In [1]: import numpy as np

In [2]: from numpy import linalg as LA

In [3]: np.set_printoptions(suppress=True, linewidth=100)

In [4]: tidy = lambda a: np.round(a, 3) + 0

In [5]: m1 = np.load("out3.npy")

In [6]: m1
Out[6]: 
array([[ 0,  0, -2, -2, -1,  2, -2, -2, -1,  1,  2],
       [ 0,  0, -1, -2,  0,  2,  2,  2, -2,  1, -2],
       [ 0,  0, -2,  0, -1,  1,  1,  0, -1, -2,  2],
       [ 0,  0,  0,  0, -2,  0, -2, -2,  1,  0,  2],
       [ 0,  0,  0,  0, -1,  1, -2, -2,  0,  2,  1],
       [ 0,  0,  0,  0,  0,  0,  2, -2,  0,  1, -2],
       [ 0,  0,  0,  0,  0,  0,  1, -1, -1,  0,  0],
       [ 0,  0,  0,  0,  0,  0,  0,  0, -1,  0,  2],
       [ 0,  0,  0,  0,  0,  0,  0,  0,  0, -1,  1],
       [ 0,  0,  0,  0,  0,  0,  0,  0,  0,  0, -1],
       [ 0,  0,  0,  0,  0,  0,  0,  0,  0,  0, -2]])

In [7]: LA.matrix_rank(m1, rtol=0.1)
Out[7]: np.int64(8)

In [8]: LA.cond(m1) > 100
Out[8]: np.True_

In [9]: tidy(LA.norm(m1, 2) / LA.norm(m1))
Out[9]: np.float64(0.66)

In [10]: mat = np.loadtxt("mat.csv", delimiter=",")

In [11]: tidy(mat)
Out[11]: 
array([[ 0.135, -0.173, -0.288,  0.058],
       [-0.173,  0.223,  0.371, -0.074],
       [-0.288,  0.371,  0.618, -0.124],
       [ 0.058, -0.074, -0.124,  0.025]])

In [12]: # null space of dimension 3

In [13]: P = np.triu(np.array([[5, -1, 5, -1], [4, 1, -5, 5], [0, -4, -4, 4], [4, -5, 2, -3]]), 1) + np.eye(4)

In [14]: B = P @ mat @ LA.inv(P)

In [15]: np.trace(B), np.trace(mat)
Out[15]: (np.float64(1.0), np.float64(1.0))

In [16]: tidy(B)
Out[16]: 
array([[ -1.192,   0.341,  10.22 , -44.286],
       [  1.558,  -0.445, -13.352,  57.857],
       [ -0.058,   0.016,   0.495,  -2.143],
       [  0.058,  -0.016,  -0.495,   2.143]])

In [17]: tidy(LA.det(B))
Out[17]: np.float64(0.0)

In [18]: W = np.array([[-1, -1], [1, 2], [2, 1], [2, -2]])

In [19]: c = np.array([0, 2])

In [20]: H = np.maximum(mat @ W + c, 0)

In [21]: tidy(H)
Out[21]: 
array([[0.   , 1.115],
       [0.989, 3.137],
       [1.648, 3.896],
       [0.   , 1.621]])

In [22]: LA.matrix_rank(H)
Out[22]: np.int64(2)

In [23]: (H > 0).astype(int)
Out[23]: 
array([[0, 1],
       [1, 1],
       [1, 1],
       [0, 1]])

In [24]: C = np.array([[5, -3], [-3, 5]])

In [25]: W @ C
Out[25]: 
array([[ -2,  -2],
       [ -1,   7],
       [  7,  -1],
       [ 16, -16]])

In [26]: tidy(H @ C)
Out[26]: 
array([[-3.346,  5.577],
       [-4.467, 12.72 ],
       [-3.445, 14.533],
       [-4.863,  8.104]])

In [27]: (H @ C).round(6).argmax(axis=1)
Out[27]: array([1, 1, 1, 1])

In [28]: vec = np.array([5, 3, -1, 2])

In [29]: np.sign((mat @ vec).round(6))
Out[29]: array([ 1., -1., -1.,  1.])

In [30]: tidy((mat * vec).sum(axis=1))
Out[30]: array([ 0.558, -0.717, -1.195,  0.239])

In [31]: tidy(np.einsum("ij,j->i", mat, vec))
Out[31]: array([ 0.558, -0.717, -1.195,  0.239])

In [32]: LA.norm(mat @ vec) <= LA.norm(mat, 2) * LA.norm(vec) + 1e-9
Out[32]: np.True_

In [33]: (mat @ vec).argmax()
Out[33]: np.int64(0)
